>>> import numpy as np
>>> from numpy import linalg as LA
>>> np.set_printoptions(suppress=True, linewidth=140)
>>> m1 = np.loadtxt("block12.csv", delimiter=",")
>>> m1
array([[ 0.,  7.,  8.],
       [ 7.,  6.,  6.],
       [21., 25., 26.]])
>>> Uu, s, Vt = LA.svd(m1)
>>> np.argmax(s[:-1] / (s[1:] + 1e-6)) + 1
np.int64(2)
>>> out = Uu[:, :2] @ np.diag(s[:2]) @ Vt[:2]
>>> round(LA.norm(m1 - out) / LA.norm(m1), 3)
np.float64(0.0)
>>> t3 = np.stack([m1, -2 * m1, m1[::-1]])
>>> np.einsum("bij,cij->bc", t3, t3)
array([[ 1976., -3952.,   887.],
       [-3952.,  7904., -1774.],
       [  887., -1774.,  1976.]])
>>> (t3 @ m1.T).shape
(3, 3, 3)
>>> LA.matrix_rank(t3)
array([2, 2, 2])
>>> np.round(LA.eigvals(m1), 3) + 0
array([37.61, -5.61,  0.  ])
>>> np.round(LA.eigvals(m1).sum().real, 3)
np.float64(32.0)
>>> np.einsum("ii->", m1)
np.float64(32.0)
>>> np.einsum("ij,ji->", m1, m1)
np.float64(1446.0)
>>> print(round(LA.det(2 * m1), 3), round(LA.det(m1), 3))
0.0 0.0
>>> np.unique(m1.round(6), axis=0).shape
(3, 3)
>>> round(np.trace(LA.pinv(m1) @ m1), 3)
np.float64(2.0)
>>> Uu, s, Vt = LA.svd(m1)
>>> evecs = Vt[:(s > 1e-8).sum()]
>>> rng = np.random.default_rng(366018)
>>> vec = m1[2] + -3 * m1[1] + rng.integers(2) * np.eye(3)[2]
>>> vec
array([0., 7., 8.])
>>> LA.matrix_rank(np.vstack([m1, vec]))
np.int64(2)
>>> np.allclose(evecs.T @ evecs @ vec, vec)
True
>>> np.round(np.diag(evecs.T @ evecs), 3)
array([0.994, 0.437, 0.569])
>>> W0 = np.load("case9.npy")
>>> print(W0)
[[ 1.4    1.9   -0.8  ]
 [ 0.8    1.1    0.5  ]
 [ 0.725  1.097  0.729]]
>>> proj = np.triu(np.array([[2, 0, 0], [1, 0, 2], [0, 0, -1]]), 1) + np.eye(3)
>>> out = proj @ W0 @ LA.inv(proj)
>>> LA.matrix_rank(out)
np.int64(3)
>>> print(np.trace(out), np.trace(W0))
3.229 3.229
>>> round(float(LA.det(out)), 3)
-0.129
>>> np.round(proj @ W0 - W0 @ proj, 3)
array([[ 0.   ,  0.   , -3.8  ],
       [ 1.45 ,  2.194, -0.742],
       [ 0.   ,  0.   , -2.194]])
>>> print(out.round(3))
[[ 1.4    1.9   -4.6  ]
 [ 2.25   3.294 -4.63 ]
 [ 0.725  1.097 -1.465]]
